In [1]: import numpy as np

In [2]: np.set_printoptions(precision=2, suppress=True, linewidth=200, sign=" ")

In [3]: m1 = np.array([[0.5, 0.4, -0.4, -2.9, -1.7, -2.8, 0.5, -1.7, -1.6, -1.9, -1.2, 0.1, 1.6, 0.5],
   ...:     [1.0, -0.9, -0.5, 0.1, -1.1, -0.4, 0.3, -0.4, 1.2, -0.4, 0.5, -1.4, -1.2, -0.3],
   ...:     [1.3, -2.3, -0.2, -0.3, 0.3, 1.1, -0.1, 1.0, -0.4, 0.7, -1.5, -0.9, 1.2, 0.6],
   ...:     [0.6, 0.0, 0.4, -1.3, -2.1, 0.2, 0.9, -2.0, 1.0, 1.7, -0.4, -1.7, 1.1, 0.6],
   ...:     [0.4, -0.4, 0.0, -0.7, -0.5, 0.9, -0.1, 0.0, 1.1, -0.4, -1.6, 0.3, -0.6, 0.2],
   ...:     [-0.6, -0.7, -0.2, 1.0, 0.5, -1.2, 0.3, -0.7, 2.0, 0.0, 1.2, -0.5, 1.0, -0.2],
   ...:     [2.1, 1.9, -0.2, 1.6, 0.6, 0.5, -1.4, -0.1, 2.3, 1.3, -0.8, -0.9, -2.3, -1.7]])

In [4]: m1[:, 2] *= 5

In [5]: m1
Out[5]: 
array([[ 0.5,  0.4, -2. , -2.9, -1.7, -2.8,  0.5, -1.7, -1.6, -1.9, -1.2,  0.1,  1.6,  0.5],
       [ 1. , -0.9, -2.5,  0.1, -1.1, -0.4,  0.3, -0.4,  1.2, -0.4,  0.5, -1.4, -1.2, -0.3],
       [ 1.3, -2.3, -1. , -0.3,  0.3,  1.1, -0.1,  1. , -0.4,  0.7, -1.5, -0.9,  1.2,  0.6],
       [ 0.6,  0. ,  2. , -1.3, -2.1,  0.2,  0.9, -2. ,  1. ,  1.7, -0.4, -1.7,  1.1,  0.6],
       [ 0.4, -0.4,  0. , -0.7, -0.5,  0.9, -0.1,  0. ,  1.1, -0.4, -1.6,  0.3, -0.6,  0.2],
       [-0.6, -0.7, -1. ,  1. ,  0.5, -1.2,  0.3, -0.7,  2. ,  0. ,  1.2, -0.5,  1. , -0.2],
       [ 2.1,  1.9, -1. ,  1.6,  0.6,  0.5, -1.4, -0.1,  2.3,  1.3, -0.8, -0.9, -2.3, -1.7]])

In [6]: vec = np.array([-1, 1, -2, 0, 0, -2, 1, 2, -2, 3, 0, -1, 3, 0])

In [7]: h = np.maximum(m1 @ vec, 0)

In [8]: np.round(np.maximum(m1 @ vec, 0) - np.maximum(-m1 @ vec, 0), 2) + 0
Out[8]: array([ 8.8, -2.4,  5.5,  0. , -8.2,  2.7, -7.5])

In [9]: np.round(np.tanh(m1 @ vec), 2) + 0
Out[9]: array([ 1.  , -0.98,  1.  ,  0.  , -1.  ,  0.99, -1.  ])

In [10]: arr = np.array([[-2, -2, -2, -2, -2, -2, -2, -2],
    ...:     [-2, -4, -4, -4, -4, -4, -4, -4],
    ...:     [-2, -4, -6, -6, -6, -6, -6, -6],
    ...:     [-2, -4, -6, -8, -8, -8, -8, -8],
    ...:     [-2, -4, -6, -8, -10, -10, -10, -10],
    ...:     [-2, -4, -6, -8, -10, -12, -12, -12],
    ...:     [-2, -4, -6, -8, -10, -12, -14, -14],
    ...:     [-2, -4, -6, -8, -10, -12, -14, -16]])

In [11]: arr
Out[11]: 
array([[ -2,  -2,  -2,  -2,  -2,  -2,  -2,  -2],
       [ -2,  -4,  -4,  -4,  -4,  -4,  -4,  -4],
       [ -2,  -4,  -6,  -6,  -6,  -6,  -6,  -6],
       [ -2,  -4,  -6,  -8,  -8,  -8,  -8,  -8],
       [ -2,  -4,  -6,  -8, -10, -10, -10, -10],
       [ -2,  -4,  -6,  -8, -10, -12, -12, -12],
       [ -2,  -4,  -6,  -8, -10, -12, -14, -14],
       [ -2,  -4,  -6,  -8, -10, -12, -14, -16]])

In [12]: u = np.array([2, 3])

In [13]: np.convolve(arr[7], u)
Out[13]: array([ -4, -14, -24, -34, -44, -54, -64, -74, -48])

In [14]: np.array([np.convolve(row, u, "same") for row in arr])
Out[14]: 
array([[ -4, -10, -10, -10, -10, -10, -10, -10],
       [ -4, -14, -20, -20, -20, -20, -20, -20],
       [ -4, -14, -24, -30, -30, -30, -30, -30],
       [ -4, -14, -24, -34, -40, -40, -40, -40],
       [ -4, -14, -24, -34, -44, -50, -50, -50],
       [ -4, -14, -24, -34, -44, -54, -60, -60],
       [ -4, -14, -24, -34, -44, -54, -64, -70],
       [ -4, -14, -24, -34, -44, -54, -64, -74]])

In [15]: np.correlate(arr[7], arr[0], "full")
Out[15]: array([   4,   12,   24,   40,   60,   84,  112,  144,  140,  132,  120,  104,   84,   60,   32])

In [16]: (arr + arr.T) / 2
Out[16]: 
array([[ -2.,  -2.,  -2.,  -2.,  -2.,  -2.,  -2.,  -2.],
       [ -2.,  -4.,  -4.,  -4.,  -4.,  -4.,  -4.,  -4.],
       [ -2.,  -4.,  -6.,  -6.,  -6.,  -6.,  -6.,  -6.],
       [ -2.,  -4.,  -6.,  -8.,  -8.,  -8.,  -8.,  -8.],
       [ -2.,  -4.,  -6.,  -8., -10., -10., -10., -10.],
       [ -2.,  -4.,  -6.,  -8., -10., -12., -12., -12.],
       [ -2.,  -4.,  -6.,  -8., -10., -12., -14., -14.],
       [ -2.,  -4.,  -6.,  -8., -10., -12., -14., -16.]])

In [17]: np.allclose(arr, arr.T)
Out[17]: True

In [18]: np.trace(arr)
Out[18]: np.int64(-72)

In [19]: round(float(np.linalg.det(arr)), 2)
Out[19]: 256.0

In [20]: np.linalg.matrix_power(arr, 3)
Out[20]: 
array([[ -1632,  -3200,  -4648,  -5928,  -7000,  -7832,  -8400,  -8688],
       [ -3200,  -6280,  -9128, -11648, -13760, -15400, -16520, -17088],
       [ -4648,  -9128, -13280, -16960, -20048, -22448, -24088, -24920],
       [ -5928, -11648, -16960, -21680, -25648, -28736, -30848, -31920],
       [ -7000, -13760, -20048, -25648, -30368, -34048, -36568, -37848],
       [ -7832, -15400, -22448, -28736, -34048, -38200, -41048, -42496],
       [ -8400, -16520, -24088, -30848, -36568, -41048, -44128, -45696],
       [ -8688, -17088, -24920, -31920, -37848, -42496, -45696, -47328]])
